>>> import numpy as np
>>> np.set_printoptions(precision=4, suppress=True, linewidth=200)
>>> def rd(a):
...     return np.round(a, 4) + 0
... 
>>> X = np.loadtxt("data.csv", delimiter=",")
>>> print(X)
[[ 0.  4. -3.  2.]
 [ 0. -3. -5. -4.]
 [ 0.  0.  2.  4.]
 [ 0.  0.  0. -1.]]
>>> rk = np.linalg.matrix_rank(X)
>>> rk
np.int64(3)
>>> null = np.linalg.svd(X)[2][rk:].T
>>> np.linalg.matrix_rank(X.T @ X), np.linalg.matrix_rank(X @ X.T)
(np.int64(3), np.int64(3))
>>> null[:, 0] / null[np.abs(null[:, 0]).round(6).argmax(), 0]
array([1., 0., 0., 0.])
>>> [int(np.linalg.matrix_rank(X[:i])) for i in range(1, len(X) + 1)]
[1, 2, 3, 3]
>>> [int(np.linalg.matrix_rank(X[:, :j + 1])) for j in range(4)]
[0, 1, 2, 3]
>>> [int(np.linalg.matrix_rank(np.delete(X, i, axis=0))) for i in range(4)]
[3, 3, 3, 3]
>>> np.argsort(-np.linalg.norm(X, axis=0).round(6), kind="stable")[:3]
array([2, 3, 1])
>>> print(rd(np.linalg.norm(X, 2) / np.linalg.norm(X)))
0.8142
>>> hat = np.triu(np.array([[-1, 1, 0, 2], [0, -2, 0, -1], [2, 0, -1, -2], [-1, 1, -1, -2]]), 1) + np.eye(4)
>>> Y = hat @ X @ np.linalg.inv(hat)
>>> rd(np.linalg.det(Y))
np.float64(0.0)
>>> hat @ X - X @ hat
array([[  0.,  -3.,  -5.,  -8.],
       [  0.,   0.,   0., -12.],
       [  0.,   0.,   0.,   6.],
       [  0.,   0.,   0.,   0.]])
>>> rng = np.random.default_rng(946)
>>> mat = np.eye(6, dtype=int)[rng.permutation(6)] * np.array([0, 1, 0, 0, 2, 1])
>>> mat
array([[0, 0, 0, 0, 0, 0],
       [0, 0, 0, 0, 0, 0],
       [0, 1, 0, 0, 0, 0],
       [0, 0, 0, 0, 0, 1],
       [0, 0, 0, 0, 0, 0],
       [0, 0, 0, 0, 2, 0]])
>>> # 3 blocks once reordered
>>> np.linalg.matrix_rank(mat, rtol=0.1)
np.int64(3)
>>> print(rd(np.linalg.norm(mat, 2) / np.linalg.norm(mat)))
0.8165
>>> left, sv = np.linalg.svd(mat)
Traceback (most recent call last):
  File "<python-input-25>", line 1, in <module>
    left, sv = np.linalg.svd(mat)
    ^^^^^^^^
ValueError: too many values to unpack (expected 2)
>>> left, sv, VT = np.linalg.svd(mat, full_matrices=False)
>>> VT @ VT.T
array([[1., 0., 0., 0., 0., 0.],
       [0., 1., 0., 0., 0., 0.],
       [0., 0., 1., 0., 0., 0.],
       [0., 0., 0., 1., 0., 0.],
       [0., 0., 0., 0., 1., 0.],
       [0., 0., 0., 0., 0., 1.]])
>>> left.shape, sv.shape, VT.shape
((6, 6), (6,), (6, 6))
